$ ipython --no-banner

In [1]: import numpy as np

In [2]: np.set_printoptions(precision=2, suppress=True, linewidth=140, legacy="1.25")

In [3]: arr = np.load("test2.npy")

In [4]: arr
Out[4]: 
array([[4., 1., 0., 0.],
       [0., 4., 1., 0.],
       [0., 0., 4., 1.],
       [0., 0., 0., 4.]])

In [5]: # triangular: eigenvalues sit on the diagonal

In [6]: W1 = np.array([[-2, -1, -2, -2], [2, -1, 1, -3], [3, 3, -1, 1], [3, -3, -3, -1]])

In [7]: b = np.array([2, -1, -1, 1])

In [8]: hid = np.maximum(arr @ W1 + b, 0)

In [9]: np.linalg.matrix_rank(hid)
Out[9]: 3

In [10]: (hid > 0).astype(int)
Out[10]: 
array([[0, 0, 0, 0],
       [1, 0, 1, 0],
       [1, 1, 0, 1],
       [1, 0, 0, 0]])

In [11]: Z = np.array([[-1, 0], [0, 1], [0, 1], [-2, 1]])

In [12]: (hid @ Z).round(6).argmax(axis=1)
Out[12]: array([0, 1, 1, 1])

In [13]: Uu, sig, Vt = np.linalg.svd(arr, full_matrices=False)

In [14]: np.round(Uu.T @ Uu, 2) + 0
Out[14]: 
array([[1., 0., 0., 0.],
       [0., 1., 0., 0.],
       [0., 0., 1., 0.],
       [0., 0., 0., 1.]])

In [15]: np.round(Uu.T @ arr @ Vt.T, 2) + 0
Out[15]: 
array([[4.83, 0.  , 0.  , 0.  ],
       [0.  , 4.37, 0.  , 0.  ],
       [0.  , 0.  , 3.76, 0.  ],
       [0.  , 0.  , 0.  , 3.22]])

In [16]: arr.ravel(order="F")
Out[16]: array([4., 0., 0., 0., 1., 4., 0., 0., 0., 1., 4., 0., 0., 0., 1., 4.])

In [17]: t3 = arr.reshape(4, 2, -1)

In [18]: t3.sum(axis=1)
Out[18]: 
array([[4., 1.],
       [1., 4.],
       [4., 1.],
       [0., 4.]])

In [19]: np.einsum("ihd,jhd->hij", t3, t3).shape
Out[19]: (2, 4, 4)

In [20]: t3.shape
Out[20]: (4, 2, 2)

In [21]: np.einsum("ihd,ihd->ih", t3, t3)
Out[21]: 
array([[17.,  0.],
       [16.,  1.],
       [ 0., 17.],
       [ 0., 16.]])

In [22]: u = np.array([-6, 7, 4, 2])

In [23]: M2 = arr + np.outer(u, np.eye(4)[0])

In [24]: np.round(np.linalg.det(M2) / np.linalg.det(arr), 2), round(float(1 + np.linalg.solve(arr, u)[0]), 2)
Out[24]: (-0.88, -0.88)

In [25]: np.linalg.matrix_rank(np.linalg.inv(M2) - np.linalg.inv(arr), tol=1e-8)
Out[25]: 1

In [26]: M2 = arr / np.sqrt((arr ** 2).mean(axis=1, keepdims=True))

In [27]: np.linalg.matrix_rank(arr - arr.mean(axis=1, keepdims=True))
Out[27]: 3
